$ ipython --no-banner

In [1]: import numpy as np

In [2]: from numpy import linalg as LA

In [3]: np.set_printoptions(suppress=True, linewidth=100)

In [4]: arr = np.loadtxt("mat.csv", delimiter=",")

In [5]: print(arr)
[[-0.02  1.98 -2.96]
 [-0.01  2.   -2.99]
 [-0.01  2.02 -2.99]
 [-0.04  2.03 -3.02]
 [-0.03  2.   -3.06]
 [-2.99  2.01 -2.97]
 [-2.99  2.02 -2.99]
 [-3.    2.03 -3.02]
 [-3.01  2.01 -3.03]
 [-3.    2.01 -2.98]]

In [6]: Uu, sig, Vt = LA.svd(arr)

In [7]: print(sig.round(2))
[12.53  4.29  0.05]

In [8]: print(np.argmax(sig[:-1] / (sig[1:] + 1e-6)) + 1)
2

In [9]: M2 = Uu[:, :2] @ np.diag(sig[:2]) @ Vt[:2]

In [10]: print(round(float(LA.norm(arr - M2, 2)), 2), round(sig[2], 2))
0.05 0.05

In [11]: print(M2.round(2))
[[-0.02  1.98 -2.96]
 [-0.01  2.   -2.99]
 [-0.01  2.   -3.  ]
 [-0.04  2.02 -3.03]
 [-0.03  2.03 -3.04]
 [-2.99  2.   -2.98]
 [-2.99  2.01 -2.99]
 [-3.    2.03 -3.02]
 [-3.01  2.03 -3.02]
 [-3.    2.01 -2.98]]

In [12]: print(LA.matrix_rank(arr, rtol=0.05))
2

In [13]: z = arr[:, 1] > np.median(arr[:, 1])

In [14]: r0 = arr[z].mean(axis=0) - arr[~z].mean(axis=0)

In [15]: print(((arr - arr.mean(axis=0)) @ r0 > 0).astype(int))
[0 0 1 1 1 0 1 1 1 0]

In [16]: print(r0.round(2))
[ 0.    0.02 -0.01]

In [17]: cent = arr[[4, 6]].astype(float)

In [18]: for _ in range(6):
    ...:     z = LA.norm(arr[:, None] - cent, axis=-1).argmin(axis=1)
    ...:     cent = np.array([arr[z == j].mean(axis=0) for j in range(2)])
    ...: 

In [19]: print(z)
[0 0 0 0 0 1 1 1 1 1]

In [20]: print(cent.round(2))
[[-0.02  2.01 -3.  ]
 [-3.    2.02 -3.  ]]
